% python3 -q
>>> import numpy as np
>>> from numpy import linalg as LA
>>> np.set_printoptions(precision=1, suppress=True, linewidth=200, sign=" ")
>>> def tidy(a):
...     return np.round(a, 1) + 0
... 
>>> data = np.loadtxt("dump.csv", delimiter=",")
>>> data
array([[ 1.4,  1.6, -0.5,  0. , -0.2,  6.5,  0.1],
       [ 0.7,  0.6,  1.9, -1.7,  0.1,  2.4, -1.2],
       [-0.6,  0.3,  1.8, -0.3,  0.8,  1.3,  0. ],
       [-0.2,  0. ,  0.9,  0.4, -0.2, -0.1, -1. ],
       [-1. , -0.5, -0.7,  1. ,  0. , -2.2, -1.2],
       [-1.2,  2.1,  0. , -0.2,  1.3,  8.6,  0.8],
       [-0.3, -0.2, -0.8, -1. , -1.2, -0.7, -0.1],
       [-1. , -1.7, -0.1, -1.5, -0.7, -6.9,  1.2],
       [ 0.6,  0.2, -0.8, -0.2, -1.5,  0.8, -0.8],
       [-0.1,  0.8, -0.2,  0.8, -1.7,  3.2,  0.3],
       [ 0.6, -0.1,  0.6, -1.2,  0.5, -0.5, -0.6],
       [ 0.9,  0.2,  0.7,  1.3, -0.4,  0.7,  0.9],
       [ 1. ,  0. , -1.2,  0.9, -1.3,  0. ,  0.6],
       [-0.4,  0.6, -0.4, -0.2, -1.4,  2.3, -0.1],
       [-1.8,  0.7,  1.5, -0.2, -1.3,  2.7, -1.5],
       [-1.6, -0.5,  1.1, -1.3, -1.5, -1.9, -0.3],
       [ 1.2, -0.9,  1.7,  1.7,  1.4, -3.6, -0.1],
       [-1.4, -0.5,  0.3, -0.1,  0.7, -2. , -0.2],
       [ 1.4,  0.3, -0.6,  0.3,  0.5,  1.1,  0.5],
       [-0.7,  2.3,  1.1,  0.2, -0.6,  9.2, -1.4],
       [-1.6,  0.2,  0.3,  0.6,  0.4,  0.8,  0.1],
       [-0.1,  0.5,  1.3,  0.8, -1.4,  2.2, -1.2],
       [ 0. ,  0.2, -1.1, -1. ,  0.9,  0.7, -0.2],
       [ 1.3,  2.6,  1.7, -1.8,  1.2, 10.5, -0.8],
       [-2. ,  1.8, -0.3, -1.1,  1.5,  7.2,  1. ]])
>>> hat = data @ LA.solve(data.T @ data, data.T)
>>> tidy(np.diag(hat))
array([ 0.2,  0.3,  0.2,  0.1,  0.4,  0.4,  0.2,  0.5,  0.2,  0.2,  0.2,  0.4,  0.2,  0.2,  0.4,  0.3,  0.4,  0.1,  0.2,  0.3,  0.1,  0.4,  0.2,  0.5,  0.4])
>>> tidy(hat @ data[:, 2])
array([-0.5,  1.9,  1.8,  0.9, -0.7,  0. , -0.8, -0.1, -0.8, -0.2,  0.6,  0.7, -1.2, -0.4,  1.5,  1.1,  1.7,  0.3, -0.6,  1.1,  0.3,  1.3, -1.1,  1.7, -0.3])
>>> tidy(np.trace(hat))
np.float64(7.0)
>>> Ac = data - data.mean(axis=0)
>>> vecs = LA.svd(Ac)[2][:6]
>>> Y = Ac - Ac @ vecs.T @ vecs
>>> tidy(np.diag(vecs.T @ vecs))
array([ 1. ,  0.1,  1. ,  1. ,  1. ,  0.9,  1. ])
>>> LA.norm(Y, axis=1).round(6).argmax()
np.int64(21)
>>> x0 = np.array([9, -2, -8, 0, 1, -3, 1])
>>> rhs = data @ x0
>>> tidy(LA.solve(data.T @ data, data.T @ rhs))
array([ 9., -2., -8.,  0.,  1., -3.,  1.])
>>> rng = np.random.default_rng(958)
>>> rhs = rhs + 0.1 * rng.normal(size=25)
>>> tidy(rhs)
array([ -6. , -18.4, -23.5,  -9.9,   2.9, -38.7,   4.9,  16.3,   6.8, -11.9,   2.1,   0.5,  17.8, -10. , -40.6, -18.2,  11.2,  -7.4,  14.5, -49.3, -19.1, -21.5,   7. , -38.2, -38.4])
>>> coef, *_ = LA.lstsq(data, rhs)
>>> [round(float(LA.norm(LA.solve(data.T @ data + lam * np.eye(7), data.T @ rhs))), 2) for lam in (0, 1, 10, 100)]
[12.98, 12.17, 9.64, 4.29]
>>> tidy(LA.norm(rhs - data @ coef))
np.float64(0.3)
>>> Q, vecs = LA.qr(data[:, :4])[0], LA.qr(data[:, 4:])[0]
>>> sv = LA.svd(Q.T @ vecs, compute_uv=False)
>>> tidy(sv)
array([ 1. ,  0.5,  0.1])
>>> tidy(np.degrees(np.arccos(sv.clip(0, 1))))
array([  1.2,  59.4,  83.6])
>>> tidy(LA.norm(Q @ Q.T - vecs @ vecs.T, 2))
np.float64(1.0)
>>> A = np.load("arr.npy")
>>> A
array([[ 2.,  1.,  0.],
       [ 0.,  2.,  1.],
       [ 0.,  0.,  2.]])
>>> np.prod(np.diag(A)), tidy(LA.det(A))
(np.float64(8.0), np.float64(8.0))
>>> tidy(LA.matrix_power(A - np.diag(np.diag(A)), 3))
array([[ 0.,  0.,  0.],
       [ 0.,  0.,  0.],
       [ 0.,  0.,  0.]])
>>> LA.matrix_rank(A - A[0, 0] * np.eye(3))
np.int64(2)
>>> tidy(np.sort(LA.eigvals(A)))
array([ 2.,  2.,  2.])
